In [1]: import numpy as np

In [2]: import numpy.linalg as la

In [3]: np.set_printoptions(precision=2, suppress=True, linewidth=100, sign=" ")

In [4]: tidy = lambda a: np.round(a, 2) + 0

In [5]: E = np.array([[32, -5, -4, 42, 2, 16],
   ...:     [37, 4, -18, 36, 15, 15],
   ...:     [25, 4, -14, 27, 8, 9],
   ...:     [27, -9, 0, 36, -1, 17],
   ...:     [37, -11, -10, 36, 7, 27],
   ...:     [30, 1, 0, 30, 16, 10],
   ...:     [17, 7, 7, 33, 3, -5],
   ...:     [36, -3, -16, 27, 17, 22]])

In [6]: E
Out[6]: 
array([[ 32,  -5,  -4,  42,   2,  16],
       [ 37,   4, -18,  36,  15,  15],
       [ 25,   4, -14,  27,   8,   9],
       [ 27,  -9,   0,  36,  -1,  17],
       [ 37, -11, -10,  36,   7,  27],
       [ 30,   1,   0,  30,  16,  10],
       [ 17,   7,   7,  33,   3,  -5],
       [ 36,  -3, -16,  27,  17,  22]])

In [7]: left, s, VT = la.svd(E)

In [8]: tidy(s)
Out[8]: array([ 138.95,   31.06,   24.8 ,   12.53,    0.  ,    0.  ])

In [9]: Y = left[:, :4] @ np.diag(s[:4]) @ VT[:4]

In [10]: la.matrix_rank(E, rtol=0.05)
Out[10]: np.int64(4)

In [11]: tidy(la.norm(E - Y, 2)), tidy(s[4])
Out[11]: (np.float64(0.0), np.float64(0.0))

In [12]: left, s, VT = la.svd(E)

In [13]: vecs = VT[:(s > 1e-8).sum()]

In [14]: rng = np.random.default_rng(6165)

In [15]: x0 = E[3] + -3 * E[2] + rng.integers(2) * np.eye(6)[5]

In [16]: x0
Out[16]: array([-48., -21.,  42., -45., -25.,  -9.])

In [17]: tidy(la.norm(x0 - vecs.T @ vecs @ x0))
Out[17]: np.float64(0.66)

In [18]: la.matrix_rank(np.vstack([E, x0]))
Out[18]: np.int64(5)

In [19]: A = np.loadtxt("w.csv", delimiter=",")

In [20]: A
Out[20]: 
array([[  0.,   6.,   0.,   0.,   0.,   0.],
       [  0.,   0.,   0.,   0.,   0.,   0.],
       [  0.,   0.,   0.,   0.,   0.,   0.],
       [  0.,  21.,  18.,   5.,  14.,  25.],
       [  0.,   0.,   0.,   1.,   2.,   0.],
       [  0.,   0.,   0.,   0.,   0.,   0.],
       [  0.,   3.,  15.,   6.,  17.,  16.],
       [  0.,  12.,   0.,   0.,   0.,   0.],
       [  0.,   0.,   0.,   0.,   0.,   0.],
       [  0.,   0.,   0.,   0.,   0.,   0.],
       [  0.,   0.,  19.,   8.,  23.,  18.],
       [  0.,   0.,   0.,   0.,   0.,   0.],
       [  0.,  27.,   2.,   0.,   0.,  11.],
       [  0.,   0.,   0.,   0.,   0.,   0.],
       [  0.,   0.,   0.,   0.,   0.,   0.],
       [  0.,   9.,   0.,   0.,   0.,   0.],
       [  0.,   3.,   0.,   0.,   0.,   0.],
       [  0.,   0.,   0.,   0.,   0.,   0.],
       [  0.,  12.,  15.,   5.,  14.,  19.],
       [  0.,   0.,   9.,   7.,  20.,   1.],
       [  0.,   9.,   0.,   0.,   0.,   0.],
       [  0.,  30.,   0.,   0.,   0.,   0.],
       [  0.,   0.,   0.,   0.,   0.,   0.],
       [  0.,  27.,  20.,   5.,  14.,  29.],
       [  0.,   0.,   0.,   0.,   0.,   0.],
       [  0.,   0.,   5.,   4.,  11.,   2.]])

In [21]: r0 = np.array([3, 3])

In [22]: np.correlate(E[2], E[1], "full")
Out[22]: array([ 375,  435,  750, -111,   49, 2420,   29, -230,  869,  332,  333])
